% python3 -q
>>> import numpy as np
>>> from numpy import linalg as LA
>>> np.set_printoptions(precision=2, suppress=True, linewidth=160)
>>> data = np.array([[-1, 7], [-8, -2]])
>>> data
array([[-1,  7],
       [-8, -2]])
>>> B = np.array([[2, 2, 0], [1, 2, 2]])
>>> Z = np.kron(B, data)
>>> Z
array([[ -2,  14,  -2,  14,   0,   0],
       [-16,  -4, -16,  -4,   0,   0],
       [ -1,   7,  -2,  14,  -2,  14],
       [ -8,  -2, -16,  -4, -16,  -4]])
>>> LA.matrix_rank(Z)
np.int64(4)
>>> np.round(LA.norm(Z, 2), 2), np.round(LA.norm(B, 2) * LA.norm(data, 2), 2)
(np.float64(31.84), np.float64(31.84))
>>> B = LA.inv(data)
>>> np.round(data @ B, 2) + 0
array([[1., 0.],
       [0., 1.]])
>>> (np.abs(B) > 1e-9).astype(int)
array([[1, 1],
       [1, 1]])
>>> B
array([[-0.03, -0.12],
       [ 0.14, -0.02]])
>>> round(LA.det(data) * LA.det(B), 2)
np.float64(1.0)
>>> np.allclose(B, data.T)
False
>>> LA.det(data) * B
array([[-2., -7.],
       [ 8., -1.]])
>>> np.trace(data)
np.int64(-3)
>>> data @ data
array([[-55, -21],
       [ 24, -52]])
>>> np.round(np.abs(LA.eigvals(data)).max(), 2)
np.float64(7.62)
>>> np.allclose(data @ data.T, data.T @ data)
False
>>> np.allclose(data, data.T)
False
>>> K = np.array([[8.01, 3.99, 27.9],
...     [-8.17, -3.89, -27.89],
...     [-20.09, -20.15, -3.9],
...     [7.87, 4.23, 28.12]])
>>> theta = np.radians(135)
>>> Rm = np.eye(3)
>>> Rm[1, 1] = Rm[0, 0] = np.cos(theta)
>>> Rm[1, 0], Rm[0, 1] = -np.sin(theta), np.sin(theta)
>>> Rm
array([[-0.71,  0.71,  0.  ],
       [-0.71, -0.71,  0.  ],
       [ 0.  ,  0.  ,  1.  ]])
>>> B = K @ Rm.T
>>> B
array([[ -2.84,  -8.49,  27.9 ],
       [  3.03,   8.53, -27.89],
       [ -0.04,  28.45,  -3.9 ],
       [ -2.57,  -8.56,  28.12]])
>>> round(LA.det(Rm), 2), round(float(np.trace(Rm)), 2)
(np.float64(1.0), -0.41)
>>> np.allclose(LA.norm(K, axis=1), LA.norm(B, axis=1))
True
>>> m1 = np.array([[2, 0, 5, 4], [0, 0, 2, 1], [5, 2, 0, 4], [4, 1, 4, 0]])
>>> # equal to its transpose
>>> np.argsort(-LA.norm(m1, axis=0).round(6), kind="stable")[:3]
array([0, 2, 3])
>>> np.round(np.abs(LA.svd(m1)[2][-1]), 2) + 0
array([0.36, 0.92, 0.13, 0.  ])
>>> round(LA.norm(m1, 2) / LA.norm(m1), 2)
np.float64(0.86)
>>> round(np.log10(LA.cond(m1)))
2
>>> vals, vecs = LA.eigh(m1)
>>> vec = np.array([-2, 2, -2, 1])
>>> vecs * np.maximum(vals, 0) @ vecs.T
array([[3.87, 0.94, 3.44, 3.1 ],
       [0.94, 0.51, 0.96, 0.83],
       [3.44, 0.96, 3.12, 2.79],
       [3.1 , 0.83, 2.79, 2.51]])
>>> (np.sign(vecs[:, -1].round(6)) == np.sign(vecs[0, -1].round(6))).astype(int)
array([1, 1, 1, 1])
>>> [round(float(LA.det(m1[:i, :i])), 2) + 0 for i in range(1, 5)]
[2.0, 0.0, -8.0, 41.0]
>>> theta = np.radians(45)
>>> Rm = np.eye(4)
>>> Rm[3, 3] = Rm[0, 0] = np.cos(theta)
>>> Rm[3, 0], Rm[0, 3] = -np.sin(theta), np.sin(theta)
>>> Rm
array([[ 0.71,  0.  ,  0.  ,  0.71],
       [ 0.  ,  1.  ,  0.  ,  0.  ],
       [ 0.  ,  0.  ,  1.  ,  0.  ],
       [-0.71,  0.  ,  0.  ,  0.71]])
>>> B = m1 @ Rm.T
>>> B
array([[ 4.24,  0.  ,  5.  ,  1.41],
       [ 0.71,  0.  ,  2.  ,  0.71],
       [ 6.36,  2.  ,  0.  , -0.71],
       [ 2.83,  1.  ,  4.  , -2.83]])
>>> W0 = np.load("case0.npy")
>>> W0
array([[-0.63, -0.72,  0.81,  0.  ],
       [-0.56, -0.64,  0.72,  0.  ],
       [ 0.49,  0.56, -0.63,  0.  ],
       [-0.28, -0.32,  0.36,  0.  ]])
>>> rng = np.random.default_rng(60)
>>> z = rng.permutation(3)
>>> B = K[:, z] * rng.choice([-1, 1], 3)
>>> B
array([[-27.9 ,  -8.01,   3.99],
       [ 27.89,   8.17,  -3.89],
       [  3.9 ,  20.09, -20.15],
       [-28.12,  -7.87,   4.23]])
>>> left, _, Vh = LA.svd(K.T @ B)
>>> np.round(left @ Vh, 2) + 0
array([[ 0., -1.,  0.],
       [ 0.,  0.,  1.],
       [-1.,  0.,  0.]])
>>> np.round(LA.lstsq(K, B)[0], 2) + 0
array([[ 0., -1.,  0.],
       [ 0.,  0.,  1.],
       [-1.,  0.,  0.]])
>>> W0 - W0[0]
array([[ 0.  ,  0.  ,  0.  ,  0.  ],
       [ 0.07,  0.08, -0.09,  0.  ],
       [ 1.12,  1.28, -1.44,  0.  ],
       [ 0.35,  0.4 , -0.45,  0.  ]])
>>> np.diff(W0, axis=0)
array([[ 0.07,  0.08, -0.09,  0.  ],
       [ 1.05,  1.2 , -1.35,  0.  ],
       [-0.77, -0.88,  0.99,  0.  ]])
>>> W0.shape
(4, 4)
>>> W0.sum(axis=0)
array([-0.98, -1.12,  1.26,  0.  ])
>>> np.round(LA.svd(W0, compute_uv=False), 2) + 0
array([2.02, 0.  , 0.  , 0.  ])
>>> W0.mean(axis=0)
array([-0.24, -0.28,  0.32,  0.  ])
>>> W0.sum(axis=1)
array([-0.54, -0.48,  0.42, -0.24])
>>> F = np.load("data.npy")
>>> F
array([[ 0.  ,  0.13,  0.99],
       [-0.95,  0.31, -0.04],
       [ 0.32,  0.94, -0.12]])
>>> # columns are unit length and at right angles
>>> vec = np.array([3, 0, 1])
>>> np.round(F.T @ (F @ vec), 2) + 0
array([3., 0., 1.])
>>> np.round(LA.det(F), 2)
np.float64(-1.0)
>>> [p for p in range(1, 25) if np.allclose(LA.matrix_power(F, p), np.eye(3))]
[]
>>> np.sort(np.abs(np.degrees(np.angle(LA.eigvals(F)))))
array([ 53.32,  53.32, 180.  ])
>>> mat = np.array([[3, 0, 0, 0], [0, 3, 0, 0], [0, 0, 3, 0], [0, 0, 0, 3]])
>>> mat
array([[3, 0, 0, 0],
       [0, 3, 0, 0],
       [0, 0, 3, 0],
       [0, 0, 0, 3]])
>>> B = np.array([[7, 4], [2, 3]])
>>> Z = np.kron(B, mat)
>>> LA.matrix_rank(Z)
np.int64(8)
>>> Z.shape
(8, 8)
>>> Q, vecs = LA.qr(mat[:, :2])[0], LA.qr(mat[:, 2:])[0]
>>> sigma = LA.svd(Q.T @ vecs, compute_uv=False)
>>> (sigma > 0.9).sum()
np.int64(0)
>>> round(LA.norm(Q @ Q.T - vecs @ vecs.T, 2), 2)
np.float64(1.0)
>>> sigma
array([0., 0.])
>>> np.sort(LA.eigvals(mat).real)
array([3., 3., 3., 3.])
>>> (LA.matrix_power((mat != 0) + (mat.T != 0) + np.eye(4), 4) > 0).astype(int)
array([[1, 0, 0, 0],
       [0, 1, 0, 0],
       [0, 0, 1, 0],
       [0, 0, 0, 1]])
>>> feats = np.loadtxt("sample9.csv", delimiter=",")
>>> feats
array([[ 1., -1.,  1.],
       [ 1.,  0.,  0.],
       [ 1.,  1.,  1.],
       [ 1.,  2.,  4.]])
>>> Q, Rm = LA.qr(feats)
>>> np.abs(np.diag(Rm))
array([2.  , 2.24, 2.  ])
>>> Q
array([[-0.5 ,  0.67,  0.5 ],
       [-0.5 ,  0.22, -0.5 ],
       [-0.5 , -0.22, -0.5 ],
       [-0.5 , -0.67,  0.5 ]])
>>> abs(Rm[0, 0]), round(LA.norm(feats[:, 0]), 2)
(np.float64(2.0), np.float64(2.0))
>>> np.round(Q @ Rm, 2) + 0
array([[ 1., -1.,  1.],
       [ 1.,  0.,  0.],
       [ 1.,  1.,  1.],
       [ 1.,  2.,  4.]])
>>> Rm
array([[-2.  , -1.  , -3.  ],
       [ 0.  , -2.24, -2.24],
       [ 0.  ,  0.  ,  2.  ]])
>>> np.allclose(Rm.T @ Rm, feats.T @ feats)
True
>>> def softmax(z):
...     e = np.exp(z - z.max(axis=-1, keepdims=True))
...     return e / e.sum(axis=-1, keepdims=True)
... 
>>> softmax(feats[2])
array([0.33, 0.33, 0.33])
>>> softmax(10 * feats[2])
array([0.33, 0.33, 0.33])
>>> softmax(feats[2] + 4)
array([0.33, 0.33, 0.33])
>>> scores = feats @ feats.T / np.sqrt(3)
>>> np.round(softmax(scores), 2) + 0
array([[0.38, 0.12, 0.12, 0.38],
       [0.25, 0.25, 0.25, 0.25],
       [0.03, 0.03, 0.09, 0.86],
       [0.  , 0.  , 0.  , 1.  ]])
>>> np.round(softmax(scores + np.triu(np.full(scores.shape, -np.inf), 1)), 2) + 0
array([[1.  , 0.  , 0.  , 0.  ],
       [0.5 , 0.5 , 0.  , 0.  ],
       [0.19, 0.19, 0.61, 0.  ],
       [0.  , 0.  , 0.  , 1.  ]])
>>> f, v = feats[3], feats[1]
>>> f @ v
np.float64(1.0)
>>> f @ f
np.float64(21.0)
>>> pr = (f @ v) / (f @ f) * f
>>> pr
array([0.05, 0.1 , 0.19])
>>> LA.matrix_rank(np.outer(f, v))
np.int64(1)
>>> np.outer(f, v)
array([[1., 0., 0.],
       [2., 0., 0.],
       [4., 0., 0.]])
>>> B = np.c_[feats[:, :1] @ np.array([[1]]), np.array([1, -1, -1, 0])]
>>> B
array([[ 1.,  1.],
       [ 1., -1.],
       [ 1., -1.],
       [ 1.,  0.]])
>>> LA.matrix_rank(np.c_[feats, B])
np.int64(4)
>>> np.round(LA.lstsq(feats, B[:, 0])[0], 2) + 0
array([1., 0., 0.])
>>> LA.matrix_rank(B)
np.int64(2)
>>> np.round(LA.norm(B - feats @ LA.lstsq(feats, B)[0], axis=0), 2) + 0
array([0.  , 0.22])
>>> LA.norm(LA.qr(feats)[0].T @ B, axis=0) ** 2 / ((B ** 2).sum(axis=0) + 1e-12)
array([1.  , 0.98])
>>> B = np.array([[5, 4, 3], [1, 5, 2], [1, 0, 9]])
>>> np.einsum("ik,kj->ij", feats, B)
array([[ 5., -1., 10.],
       [ 5.,  4.,  3.],
       [ 7.,  9., 14.],
       [11., 14., 43.]])
>>> np.einsum("ij->j", feats)
array([4., 2., 6.])
>>> LA.matrix_rank(np.vstack([feats, B.T]))
np.int64(3)
>>> B.T @ feats.T
array([[ 5.,  5.,  7., 11.],
       [-1.,  4.,  9., 14.],
       [10.,  3., 14., 43.]])
>>> np.einsum("ij,ij->i", feats, feats)
array([ 3.,  1.,  3., 21.])
>>> A = np.array([[-1.85, 0.29, 7.12],
...     [-0.46, 1.39, 6.89],
...     [0.5, 0.77, 5.99],
...     [1.27, 0.76, 6.33],
...     [-0.75, -1.32, 6.13],
...     [1.69, 0.88, 5.82],
...     [0.02, 0.8, 4.87],
...     [0.19, 0.24, 5.44],
...     [1.15, -1.42, 4.77],
...     [1.71, -1.21, 4.23],
...     [-0.15, 1.0, 3.88],
...     [0.68, -0.5, 5.97],
...     [0.57, 0.85, 4.38],
...     [-0.7, -0.43, 5.98],
...     [0.76, -1.23, 4.63],
...     [-1.12, 1.02, 5.92],
...     [0.86, -0.23, 5.46],
...     [0.63, 1.02, 6.43],
...     [-1.15, 0.61, 5.41],
...     [0.05, 0.54, 6.03]])
>>> A
array([[-1.85,  0.29,  7.12],
       [-0.46,  1.39,  6.89],
       [ 0.5 ,  0.77,  5.99],
       [ 1.27,  0.76,  6.33],
       [-0.75, -1.32,  6.13],
       [ 1.69,  0.88,  5.82],
       [ 0.02,  0.8 ,  4.87],
       [ 0.19,  0.24,  5.44],
       [ 1.15, -1.42,  4.77],
       [ 1.71, -1.21,  4.23],
       [-0.15,  1.  ,  3.88],
       [ 0.68, -0.5 ,  5.97],
       [ 0.57,  0.85,  4.38],
       [-0.7 , -0.43,  5.98],
       [ 0.76, -1.23,  4.63],
       [-1.12,  1.02,  5.92],
       [ 0.86, -0.23,  5.46],
       [ 0.63,  1.02,  6.43],
       [-1.15,  0.61,  5.41],
       [ 0.05,  0.54,  6.03]])
>>> # column 2 dominates
>>> G = mat.T @ mat
>>> G
array([[9, 0, 0, 0],
       [0, 9, 0, 0],
       [0, 0, 9, 0],
       [0, 0, 0, 9]])
>>> LA.matrix_rank(G)
np.int64(4)
>>> np.allclose(G, G.T)
True
>>> LA.svd(mat, compute_uv=False) ** 2
array([9., 9., 9., 9.])
>>> left, sigma, Vh = LA.svd(A, full_matrices=False)
>>> np.round(left.T @ left, 2) + 0
array([[1., 0., 0.],
       [0., 1., 0.],
       [0., 0., 1.]])
>>> np.abs(Vh[0])
array([0.02, 0.04, 1.  ])
>>> left.shape, sigma.shape, Vh.shape
((20, 3), (3,), (3, 3))
>>> sigma
array([25.3 ,  4.56,  3.59])
>>> np.cumsum(sigma ** 2) / np.sum(sigma ** 2)
array([0.95, 0.98, 1.  ])
>>> np.round(left.T @ A @ Vh.T, 2) + 0
array([[25.3 ,  0.  ,  0.  ],
       [ 0.  ,  4.56,  0.  ],
       [ 0.  ,  0.  ,  3.59]])
>>> np.abs(left[:, 0]).round(6).argmax()
np.int64(0)
>>> np.round(Vh @ Vh.T, 2) + 0
array([[1., 0., 0.],
       [0., 1., 0.],
       [0., 0., 1.]])
